$ python -q
>>> import numpy as np
>>> np.set_printoptions(suppress=True, linewidth=160)
>>> data = np.load("w.npy")
>>> data
array([[0, 1, 1, 0, 1, 0, 1, 0, 0],
       [1, 0, 1, 0, 1, 0, 1, 0, 0],
       [1, 1, 0, 0, 1, 0, 1, 0, 0],
       [0, 0, 0, 0, 0, 1, 0, 0, 1],
       [1, 1, 1, 0, 0, 0, 1, 0, 0],
       [0, 0, 0, 1, 0, 0, 0, 0, 1],
       [1, 1, 1, 0, 1, 0, 0, 0, 0],
       [0, 0, 0, 0, 0, 0, 0, 0, 0],
       [0, 0, 0, 1, 0, 1, 0, 0, 0]])
>>> rank = np.linalg.matrix_rank(data)
>>> rank
np.int64(8)
>>> N = np.linalg.svd(data)[2][rank:].T
>>> [int(np.linalg.matrix_rank(np.delete(data, i, axis=0))) for i in range(9)]
[7, 7, 7, 7, 7, 7, 7, 8, 7]
>>> data @ N
array([[0.],
       [0.],
       [0.],
       [0.],
       [0.],
       [0.],
       [0.],
       [0.],
       [0.]])
>>> np.argsort(-np.linalg.norm(data, axis=0).round(6), kind="stable")[:3]
array([0, 1, 2])
>>> round(np.linalg.norm(data, 2) / np.linalg.norm(data), 1)
np.float64(0.8)
>>> np.linalg.cond(data) > 100
np.True_
>>> (np.linalg.matrix_power((data != 0) + (data.T != 0) + np.eye(9), 9) > 0).astype(int)
array([[1, 1, 1, 0, 1, 0, 1, 0, 0],
       [1, 1, 1, 0, 1, 0, 1, 0, 0],
       [1, 1, 1, 0, 1, 0, 1, 0, 0],
       [0, 0, 0, 1, 0, 1, 0, 0, 1],
       [1, 1, 1, 0, 1, 0, 1, 0, 0],
       [0, 0, 0, 1, 0, 1, 0, 0, 1],
       [1, 1, 1, 0, 1, 0, 1, 0, 0],
       [0, 0, 0, 0, 0, 0, 0, 1, 0],
       [0, 0, 0, 1, 0, 1, 0, 0, 1]])
>>> np.round(np.sort(np.linalg.eigvals(data).real), 1)
array([-1., -1., -1., -1., -1., -1.,  0.,  2.,  4.])
>>> np.round(np.linalg.det(data), 1)
np.float64(0.0)
>>> (data != 0).astype(int)
array([[0, 1, 1, 0, 1, 0, 1, 0, 0],
       [1, 0, 1, 0, 1, 0, 1, 0, 0],
       [1, 1, 0, 0, 1, 0, 1, 0, 0],
       [0, 0, 0, 0, 0, 1, 0, 0, 1],
       [1, 1, 1, 0, 0, 0, 1, 0, 0],
       [0, 0, 0, 1, 0, 0, 0, 0, 1],
       [1, 1, 1, 0, 1, 0, 0, 0, 0],
       [0, 0, 0, 0, 0, 0, 0, 0, 0],
       [0, 0, 0, 1, 0, 1, 0, 0, 0]])
